% python3 -q
>>> import numpy as np
>>> np.set_printoptions(suppress=True, linewidth=160)
>>> A2 = np.array([[-2, 2], [-2, 1]])
>>> Z = np.array([[2]])
>>> M = np.block([[A2, np.array([[0], [3]])], [np.zeros((1, 2)), Z]])
>>> M
array([[-2.,  2.,  0.],
       [-2.,  1.,  3.],
       [ 0.,  0.,  2.]])
>>> vec = np.array([1, 0, 0])
>>> rhs = M @ vec
>>> beta, lr = np.zeros(3), 1 / np.linalg.norm(M, 2) ** 2
>>> for i in range(60):
...     beta -= lr * M.T @ (M @ beta - rhs)
...     if i % 10 == 0: print(i, round(np.linalg.norm(M @ beta - rhs), 2))
... 
0 0.84
10 0.22
20 0.21
30 0.19
40 0.18
50 0.17
>>> np.round(np.linalg.cond(M), 2)
np.float64(12.32)
>>> beta.round(2)
array([ 0.7 , -0.33, -0.06])
>>> A2 = M / np.linalg.norm(M, axis=1, keepdims=True)
>>> cov = A2 @ A2.T
>>> np.argwhere(np.triu(np.abs(cov) > 0.95, 1))
array([], shape=(0, 2), dtype=int64)
>>> cov.round(2)
array([[1.  , 0.57, 0.  ],
       [0.57, 1.  , 0.8 ],
       [0.  , 0.8 , 1.  ]])
>>> F = np.load("test16.npy")
>>> F
array([[-0.65, 18.67, 19.98],
       [ 1.55, 20.31, 20.46],
       [ 0.89, 20.29, 18.7 ],
       [-0.25, 20.82, 20.02],
       [-1.4 , 20.14, 20.5 ],
       [-1.2 , 19.11, 18.69],
       [ 1.15, 21.06, 19.89],
       [ 0.01, 20.59, 19.13],
       [ 1.42, 19.81, 21.76],
       [-1.87, 20.14, 21.41],
       [ 0.14, 19.34, 20.36],
       [-0.29, 17.26, 20.33],
       [ 0.81, 20.82, 19.05],
       [-0.15, 18.43, 18.46],
       [-0.28, 19.55, 21.26],
       [-1.  , 19.41, 20.07],
       [-0.86, 19.43, 21.  ],
       [ 0.13, 21.78, 19.67],
       [-1.25, 20.13, 19.62],
       [ 0.21, 19.02, 21.07],
       [-0.58, 21.74, 19.35],
       [-0.63, 19.35, 19.64],
       [-0.23, 20.22, 21.48],
       [ 0.48, 19.64, 20.12],
       [-0.15, 19.39, 19.44],
       [-0.88, 20.32, 20.06],
       [ 0.68, 20.37, 20.1 ],
       [ 0.04, 20.17, 19.77]])
>>> A2 = np.c_[F[:, :1] @ np.array([[0]]), np.array([1, 2, 1, 0, 2, -1, 1, -1, -1, -2, 1, 1, -1, -1, 1, -2, 1, 0, -2, 2, 2, 0, 2, 0, 0, 1, 2, 2])]
>>> A2
array([[ 0.,  1.],
       [ 0.,  2.],
       [ 0.,  1.],
       [ 0.,  0.],
       [ 0.,  2.],
       [ 0., -1.],
       [ 0.,  1.],
       [ 0., -1.],
       [ 0., -1.],
       [ 0., -2.],
       [ 0.,  1.],
       [ 0.,  1.],
       [ 0., -1.],
       [ 0., -1.],
       [ 0.,  1.],
       [ 0., -2.],
       [ 0.,  1.],
       [ 0.,  0.],
       [ 0., -2.],
       [ 0.,  2.],
       [ 0.,  2.],
       [ 0.,  0.],
       [ 0.,  2.],
       [ 0.,  0.],
       [ 0.,  0.],
       [ 0.,  1.],
       [ 0.,  2.],
       [ 0.,  2.]])
>>> np.round(np.linalg.norm(np.linalg.qr(F)[0].T @ A2, axis=0) ** 2 / ((A2 ** 2).sum(axis=0) + 1e-12), 2)
array([0.  , 0.17])
>>> np.round(np.linalg.lstsq(F, A2[:, 0])[0], 2)
array([0., 0., 0.])
>>> np.linalg.matrix_rank(np.c_[F, A2])
np.int64(4)
>>> Uu, s, Vt = np.linalg.svd(F)
>>> print(s.round(2))
[149.56   5.17   4.25]
>>> A2 = Uu[:, :1] @ np.diag(s[:1]) @ Vt[:1]
>>> print(round(np.abs(F - A2).max(), 2))
1.72
>>> print(round(float(np.linalg.norm(F - A2) / np.linalg.norm(F)), 2))
0.04
>>> print(round(float(np.linalg.norm(F - A2, 2)), 2), round(s[1], 2))
5.17 5.17
>>> vec = np.array([1, -1, -2])
>>> rhs = F @ vec
>>> np.round(np.linalg.pinv(F) @ F, 2) + 0
array([[1., 0., 0.],
       [0., 1., 0.],
       [0., 0., 1.]])
>>> np.round(np.linalg.solve(F.T @ F, F.T @ rhs), 2)
array([ 1., -1., -2.])
>>> rng = np.random.default_rng(705238)
>>> rhs = rhs + 0.3 * rng.normal(size=28)
>>> rhs.round(2)
array([-60.04, -60.11, -56.82, -61.38, -62.45, -57.9 , -59.51, -59.  , -61.15, -64.91, -59.89, -58.31, -58.19, -55.59, -62.34, -60.51, -62.4 , -61.29, -60.74,
       -61.14, -61.15, -59.71, -62.88, -58.92, -58.7 , -61.2 , -60.18, -59.89])
>>> beta, *_ = np.linalg.lstsq(F, rhs)
>>> np.round(F.T @ (rhs - F @ beta), 2) + 0
array([0., 0., 0.])
>>> round(np.linalg.norm(rhs - F @ beta), 2)
np.float64(1.51)
>>> beta.round()
array([ 1., -1., -2.])
>>> m1 = np.array([[2.03, -1.49, 2.75, 1.59],
...     [1.19, -1.12, 1.73, 1.12],
...     [-0.29, 0.17, -1.16, -0.46],
...     [3.47, -3.83, 2.38, 2.8],
...     [1.0, -0.91, 1.07, 0.78],
...     [-4.6, 4.58, -4.89, -4.0],
...     [-0.76, 1.28, 0.2, -0.62],
...     [-2.81, 2.46, -2.71, -2.16],
...     [-2.49, 1.08, -3.65, -1.73],
...     [1.94, -1.11, 2.35, 1.35],
...     [-4.16, 3.48, -4.78, -3.26],
...     [-1.89, 1.52, -3.15, -1.77],
...     [4.98, -5.69, 2.7, 3.83],
...     [-1.15, 0.76, -1.71, -0.97],
...     [-0.74, 0.69, -0.65, -0.56]])
>>> vec = np.array([0, 2, 5, 3])
>>> (m1 @ vec).argmax()
np.int64(0)
>>> print(np.sign((m1 @ vec).round(6)))
[ 1.  1. -1.  1.  1. -1.  1. -1. -1.  1. -1. -1.  1. -1. -1.]
>>> A2 = np.c_[m1[:, :1] @ np.array([[0]]), np.array([1, 1, -1, -1, 3, -2, 1, -2, 2, 3, 2, -3, -1, -3, -1])]
>>> A2
array([[ 0.,  1.],
       [ 0.,  1.],
       [ 0., -1.],
       [ 0., -1.],
       [ 0.,  3.],
       [ 0., -2.],
       [ 0.,  1.],
       [ 0., -2.],
       [ 0.,  2.],
       [ 0.,  3.],
       [ 0.,  2.],
       [ 0., -3.],
       [ 0., -1.],
       [ 0., -3.],
       [ 0., -1.]])
>>> np.round(np.linalg.lstsq(m1, A2[:, 0])[0], 2)
array([0., 0., 0., 0.])
>>> np.round(np.linalg.norm(np.linalg.qr(m1)[0].T @ A2, axis=0) ** 2 / ((A2 ** 2).sum(axis=0) + 1e-12), 2)
array([0.  , 0.29])
>>> print(np.linalg.matrix_rank(np.c_[m1, A2]))
5
>>> cov = np.cov(m1, rowvar=False)
>>> print(np.median(m1, axis=0))
[-0.74  0.69 -0.65 -0.56]
>>> np.argwhere(np.triu(np.abs(np.corrcoef(m1.T)) > 0.8, 1))
array([[0, 1],
       [0, 2],
       [0, 3],
       [1, 2],
       [1, 3],
       [2, 3]])
>>> np.round(np.linalg.eigvalsh(cov)[::-1], 2) + 0
array([25.83,  0.95,  0.03,  0.  ])
>>> cov.shape
(4, 4)
>>> np.round(np.corrcoef(m1.T), 2)
array([[ 1.  , -0.98,  0.95,  1.  ],
       [-0.98,  1.  , -0.87, -0.98],
       [ 0.95, -0.87,  1.  ,  0.95],
       [ 1.  , -0.98,  0.95,  1.  ]])
>>> np.round(m1.std(axis=0), 2)
array([2.64, 2.55, 2.66, 2.11])
>>> A2 = np.array([[-1, 0], [1, -1]])
>>> Z = np.array([[0, 0, -2], [0, 0, 2], [-1, -2, 0]])
>>> mat = np.kron(A2, Z)
>>> mat
array([[ 0,  0,  2,  0,  0,  0],
       [ 0,  0, -2,  0,  0,  0],
       [ 1,  2,  0,  0,  0,  0],
       [ 0,  0, -2,  0,  0,  2],
       [ 0,  0,  2,  0,  0, -2],
       [-1, -2,  0,  1,  2,  0]])
>>> blk = np.stack([mat, -1 * mat, mat[::-1]])
>>> blk.sum(axis=0)
array([[-1, -2,  0,  1,  2,  0],
       [ 0,  0,  2,  0,  0, -2],
       [ 0,  0, -2,  0,  0,  2],
       [ 1,  2,  0,  0,  0,  0],
       [ 0,  0, -2,  0,  0,  0],
       [ 0,  0,  2,  0,  0,  0]])
>>> Uu, s, Vt = np.linalg.svd(mat)
>>> evecs = Vt[:(s > 1e-8).sum()]
>>> vec = mat[1] + 3 * mat[0] + rng.integers(2) * np.eye(6)[4]
>>> vec
array([0., 0., 4., 0., 0., 0.])
>>> np.round(np.diag(evecs.T @ evecs), 2)
array([0.2, 0.8, 1. , 0.2, 0.8, 1. ])
>>> np.linalg.matrix_rank(np.vstack([mat, vec]))
np.int64(4)
>>> round(float(np.linalg.norm(vec - evecs.T @ evecs @ vec)), 2)
0.0
>>> print(np.round(evecs.T @ evecs, 2) + 0)
[[0.2 0.4 0.  0.  0.  0. ]
 [0.4 0.8 0.  0.  0.  0. ]
 [0.  0.  1.  0.  0.  0. ]
 [0.  0.  0.  0.2 0.4 0. ]
 [0.  0.  0.  0.4 0.8 0. ]
 [0.  0.  0.  0.  0.  1. ]]
>>> np.unique(mat.round(6), axis=0).shape
(6, 6)
>>> np.allclose(mat[:-1].T @ np.linalg.lstsq(mat[:-1].T, mat[-1])[0], mat[-1])
False
>>> np.linalg.lstsq(mat[:-1].T, mat[-1])[2]
np.int32(3)
>>> K = np.array([[-4.5, 0.77, -0.83, -0.01],
...     [0.77, -1.76, 0.1, 0.73],
...     [-0.83, 0.1, -2.73, 0.51],
...     [-0.01, 0.73, 0.51, -2.01]])
>>> # equal to its transpose
>>> vals, evecs = np.linalg.eigh(K)
>>> vec = np.array([1, 0, 1, 4])
>>> np.round(evecs * np.abs(vals) @ evecs.T, 2)
array([[ 4.5 , -0.77,  0.83,  0.01],
       [-0.77,  1.76, -0.1 , -0.73],
       [ 0.83, -0.1 ,  2.73, -0.51],
       [ 0.01, -0.73, -0.51,  2.01]])
>>> round(float(vec @ K @ vec / (vec @ vec)), 2), round(vals[0], 2), round(vals[-1], 2)
(-2.06, np.float64(-5.0), np.float64(-1.0))
>>> evecs * np.maximum(vals, 0) @ evecs.T
array([[0., 0., 0., 0.],
       [0., 0., 0., 0.],
       [0., 0., 0., 0.],
       [0., 0., 0., 0.]])
>>> np.round(np.linalg.eigvalsh(K[1:, 1:]), 2)
array([-3.06, -2.4 , -1.04])
>>> [round(float(np.linalg.det(K[:i, :i])), 2) + 0 for i in range(1, 5)]
[-4.5, 7.33, -18.87, 30.01]
>>> np.all(np.linalg.eigvalsh(K) > 0)
np.False_
>>> vec = np.array([0, 3, 0, 3])
>>> np.round(K * vec, 2)
array([[-0.  ,  2.31, -0.  , -0.03],
       [ 0.  , -5.28,  0.  ,  2.19],
       [-0.  ,  0.3 , -0.  ,  1.53],
       [-0.  ,  2.19,  0.  , -6.03]])
>>> K @ np.eye(4)[2]
array([-0.83,  0.1 , -2.73,  0.51])
>>> np.round(np.einsum("ij,j->i", K, vec), 2)
array([ 2.28, -3.09,  1.83, -3.84])
>>> np.round((K * vec).sum(axis=1), 2)
array([ 2.28, -3.09,  1.83, -3.84])
>>> np.round(K @ np.ones(4), 2)
array([-4.57, -0.16, -2.95, -0.78])
>>> np.sign((K @ vec).round(6))
array([ 1., -1.,  1., -1.])
>>> E = np.load("dump.npy")
>>> print(E)
[[0 0 0 0 0]
 [4 0 6 4 2]
 [2 0 3 2 1]]
>>> np.abs(np.diag(np.linalg.qr(E)[1])) > 1e-9
array([ True, False, False])
>>> r = np.linalg.matrix_rank(E)
>>> r
np.int64(1)
>>> ns = np.linalg.svd(E)[2][r:].T
>>> [int(np.linalg.matrix_rank(E[:i])) for i in range(1, len(E) + 1)]
[0, 1, 1]
>>> np.linalg.matrix_rank(E.T @ E), np.linalg.matrix_rank(E @ E.T)
(np.int64(1), np.int64(1))
>>> print(ns.shape)
(5, 4)
>>> A = np.loadtxt("a.csv", delimiter=",")
>>> A
array([[3., 3., 3., 3.],
       [0., 0., 0., 0.],
       [2., 1., 4., 3.],
       [0., 0., 3., 2.],
       [0., 0., 0., 0.],
       [3., 3., 3., 3.],
       [0., 0., 3., 2.],
       [0., 0., 0., 0.],
       [0., 0., 0., 0.],
       [0., 0., 0., 0.],
       [3., 3., 3., 3.],
       [0., 0., 3., 2.],
       [2., 1., 4., 3.],
       [3., 3., 3., 3.],
       [5., 4., 4., 4.],
       [1., 2., 1., 3.],
       [0., 0., 3., 2.],
       [3., 3., 3., 3.],
       [0., 0., 0., 0.],
       [3., 3., 6., 5.],
       [3., 3., 3., 3.],
       [2., 1., 1., 1.],
       [5., 4., 4., 4.],
       [2., 1., 1., 1.],
       [0., 0., 3., 2.],
       [0., 0., 0., 0.]])
>>> # rows 1 and 4 are equal
>>> Uu, s, Vt = np.linalg.svd(E)
>>> s.round(2) + 0
array([9.49, 0.  , 0.  ])
>>> A2 = Uu[:, :1] @ np.diag(s[:1]) @ Vt[:1]
>>> A2.round(2) + 0
array([[0., 0., 0., 0., 0.],
       [4., 0., 6., 4., 2.],
       [2., 0., 3., 2., 1.]])
>>> print(np.round(np.linalg.norm(E - A2) / np.linalg.norm(E), 2))
0.0
